% python3 -q
>>> import numpy as np
>>> import numpy.linalg as la
>>> np.set_printoptions(precision=2, suppress=True, linewidth=100, legacy="1.25")
>>> rd = lambda a: np.round(a, 2) + 0
>>> A = np.array([[0, 0, -1, 0], [0, -2, 0, -2], [2, 0, 1, 0], [0, -1, 0, 2]])
>>> t3 = np.stack([A, 2 * A, A[::-1]])
>>> print(t3.shape)
(3, 4, 4)
>>> la.matrix_rank(t3)
array([4, 4, 4])
>>> t3.sum(axis=0)
array([[ 0, -1, -3,  2],
       [ 2, -6,  1, -6],
       [ 6, -2,  3, -2],
       [ 0, -3, -1,  6]])
>>> print(la.matrix_rank(t3.reshape(3, -1)))
2
>>> print(rd(la.norm(t3, axis=(1, 2))))
[4.36 8.72 4.36]
>>> A @ A
array([[-2,  0, -1,  0],
       [ 0,  6,  0,  0],
       [ 2,  0, -1,  0],
       [ 0,  0,  0,  6]])
>>> print(np.allclose(A @ A.T, A.T @ A))
False
>>> la.determinant(A)
Traceback (most recent call last):
  File "<python-input-13>", line 1, in <module>
    la.determinant(A)
    ^^^^^^^^^^^^^^
AttributeError: module 'numpy.linalg' has no attribute 'determinant'
>>> (A + A.T) / 2
array([[ 0. ,  0. ,  0.5,  0. ],
       [ 0. , -2. ,  0. , -1.5],
       [ 0.5,  0. ,  1. ,  0. ],
       [ 0. , -1.5,  0. ,  2. ]])
>>> np.allclose(A, A.T)
False
>>> feats = np.loadtxt("arr.csv", delimiter=",")
>>> feats
array([[  0.,   6.,  -1.,  -3.],
       [ -6.,   0.,  -9.,  13.],
       [  1.,   9.,   0.,  -9.],
       [  3., -13.,   9.,   0.]])
>>> rng = np.random.default_rng(8614)
>>> lab = rng.permutation(4)
>>> other = feats[:, lab] * rng.choice([-1, 1], 4)
>>> other
array([[ -0.,   3.,   1.,   6.],
       [  6., -13.,   9.,   0.],
       [ -1.,   9.,  -0.,   9.],
       [ -3.,  -0.,  -9., -13.]])
>>> Uu, _, VT = la.svd(feats.T @ other)
>>> print(rd(la.lstsq(feats, other)[0]))
[[-1.  0.  0.  0.]
 [ 0.  0.  0.  1.]
 [ 0.  0. -1.  0.]
 [ 0. -1.  0.  0.]]
>>> x0 = np.array([-3, -2, 1, 3])
>>> y = other @ x0
>>> c, lr = np.zeros(4), 1 / la.norm(other, 2) ** 2
>>> for i in range(60):
...     c -= lr * other.T @ (other @ c - y)
...     if i % 10 == 0: print(i, round(la.norm(other @ c - y), 2))
... 
0 3.0
10 2.96
20 2.92
30 2.88
40 2.84
50 2.8
>>> rd(c)
array([ 0.27, -0.34,  1.34,  1.93])
